$ python3 -q
>>> import numpy as np
>>> np.set_printoptions(precision=2, suppress=True, linewidth=100)
>>> W0 = np.load("data.npy")
>>> W0
array([[-1.,  0.,  0.,  0.,  0.,  0.,  0.,  0.,  0.,  0.,  0.,  0.,  0.,  0.,  0.,  0.],
       [ 0.,  3.,  4., -2.,  2.,  2.,  0.,  2.,  4., -2.,  4., -4., -4.,  0.,  2.,  4.],
       [ 0.,  4.,  3., -2.,  2.,  2.,  0.,  2.,  4., -2.,  4., -4., -4.,  0.,  2.,  4.],
       [ 0., -2., -2.,  0., -1., -1.,  0., -1., -2.,  1., -2.,  2.,  2.,  0., -1., -2.],
       [ 0.,  2.,  2., -1.,  0.,  1.,  0.,  1.,  2., -1.,  2., -2., -2.,  0.,  1.,  2.],
       [ 0.,  2.,  2., -1.,  1.,  0.,  0.,  1.,  2., -1.,  2., -2., -2.,  0.,  1.,  2.],
       [ 0.,  0.,  0.,  0.,  0.,  0., -1.,  0.,  0.,  0.,  0.,  0.,  0.,  0.,  0.,  0.],
       [ 0.,  2.,  2., -1.,  1.,  1.,  0.,  0.,  2., -1.,  2., -2., -2.,  0.,  1.,  2.],
       [ 0.,  4.,  4., -2.,  2.,  2.,  0.,  2.,  3., -2.,  4., -4., -4.,  0.,  2.,  4.],
       [ 0., -2., -2.,  1., -1., -1.,  0., -1., -2.,  0., -2.,  2.,  2.,  0., -1., -2.],
       [ 0.,  4.,  4., -2.,  2.,  2.,  0.,  2.,  4., -2.,  3., -4., -4.,  0.,  2.,  4.],
       [ 0., -4., -4.,  2., -2., -2.,  0., -2., -4.,  2., -4.,  3.,  4.,  0., -2., -4.],
       [ 0., -4., -4.,  2., -2., -2.,  0., -2., -4.,  2., -4.,  4.,  3.,  0., -2., -4.],
       [ 0.,  0.,  0.,  0.,  0.,  0.,  0.,  0.,  0.,  0.,  0.,  0.,  0., -1.,  0.,  0.],
       [ 0.,  2.,  2., -1.,  1.,  1.,  0.,  1.,  2., -1.,  2., -2., -2.,  0.,  0.,  2.],
       [ 0.,  4.,  4., -2.,  2.,  2.,  0.,  2.,  4., -2.,  4., -4., -4.,  0.,  2.,  3.]])
>>> w, vecs = np.linalg.eigh(W0)
>>> x0 = np.array([1, 1, 1, 2, -2, 0, 3, -2, 2, 3, 3, -3, -2, 2, -1, 3])
>>> round(x0 @ W0 @ x0 / (x0 @ x0), 2), np.round(w[0], 2), np.round(w[-1], 2)
(np.float64(4.48), np.float64(-1.0), np.float64(33.0))
